>>> import numpy as np
>>> np.set_printoptions(suppress=True, linewidth=160)
>>> A = np.load("test6.npy")
>>> A
array([[7, 0, 0, 0, 0],
       [0, 2, 0, 0, 0],
       [0, 0, 9, 0, 0],
       [0, 0, 0, 6, 0],
       [0, 0, 0, 0, 4]])
>>> Uu, sv, VT = np.linalg.svd(A, full_matrices=False)
>>> np.allclose(Uu * sv @ VT, A)
True
>>> VT @ VT.T
array([[1., 0., 0., 0., 0.],
       [0., 1., 0., 0., 0.],
       [0., 0., 1., 0., 0.],
       [0., 0., 0., 1., 0.],
       [0., 0., 0., 0., 1.]])
>>> np.abs(VT[0])
array([0., 0., 1., 0., 0.])
>>> np.round(np.cumsum(sv ** 2) / np.sum(sv ** 2), 3)
array([0.435, 0.699, 0.892, 0.978, 1.   ])
>>> np.abs(Uu[:, 0]).round(6).argmax()
np.int64(2)
>>> np.round(sv / sv[0], 3)
array([1.   , 0.778, 0.667, 0.444, 0.222])
>>> Uu.T @ A @ VT.T
array([[9., 0., 0., 0., 0.],
       [0., 7., 0., 0., 0.],
       [0., 0., 6., 0., 0.],
       [0., 0., 0., 4., 0.],
       [0., 0., 0., 0., 2.]])
>>> u = np.array([0, 1])
>>> np.polyval(u, A[0])
array([1, 1, 1, 1, 1])
>>> np.cross(A[0, :3], A[2, :3])
array([  0, -63,   0])
>>> np.correlate(A[0], A[2], "full")
array([ 0,  0, 63,  0,  0,  0,  0,  0,  0])
>>> X = np.load("run13.npy")
>>> X
array([[-0.873,  0.515,  3.115, -3.492,  0.232,  4.82 ,  5.227],
       [ 2.361,  0.028, -0.47 , -1.234,  1.161,  2.941,  2.874],
       [-1.048,  2.931, -0.498, -0.984, -4.804,  4.435, -0.483],
       [-3.315,  3.411, -3.746,  2.856, -0.27 , -4.279, -2.949],
       [-0.426, -0.897, -1.163, -0.674, -3.315, -0.337, -1.806],
       [-2.084,  1.061, -1.358,  1.297, -2.566,  0.998, -2.317],
       [-2.378,  3.883, -1.195, -0.149, -1.827, -0.467, -1.078],
       [-1.629,  3.166, -5.68 ,  2.061,  2.466, -7.185, -1.299],
       [ 1.054,  0.468, -2.196, -2.944,  4.418, -1.348,  5.109],
       [ 3.044, -0.519, -3.916,  3.276,  0.151, -3.82 , -6.163],
       [ 3.108, -1.024,  1.254, -0.872, -0.005,  1.864, -0.953],
       [-0.741, -1.662,  1.783,  2.081, -4.755,  4.45 , -0.965],
       [ 0.576,  0.145, -3.552,  1.595, -3.756,  1.094, -0.469],
       [ 1.423, -1.733,  0.795, -0.086, -0.918,  3.595, -0.762],
       [ 0.973,  2.659,  7.196, -1.912,  1.822,  3.587,  5.176]])
>>> out = X / np.sqrt((X ** 2).mean(axis=1, keepdims=True))
>>> np.round(np.linalg.norm(out, axis=1), 3)
array([2.646, 2.646, 2.646, 2.646, 2.646, 2.646, 2.646, 2.646, 2.646, 2.646, 2.646, 2.646, 2.646, 2.646, 2.646])
>>> np.linalg.matrix_rank(out) == np.linalg.matrix_rank(X)
np.True_
>>> out[9].round(3)
array([ 0.858, -0.146, -1.103,  0.923,  0.043, -1.076, -1.736])
>>> np.linalg.matrix_rank(X - X.mean(axis=1, keepdims=True))
np.int64(6)
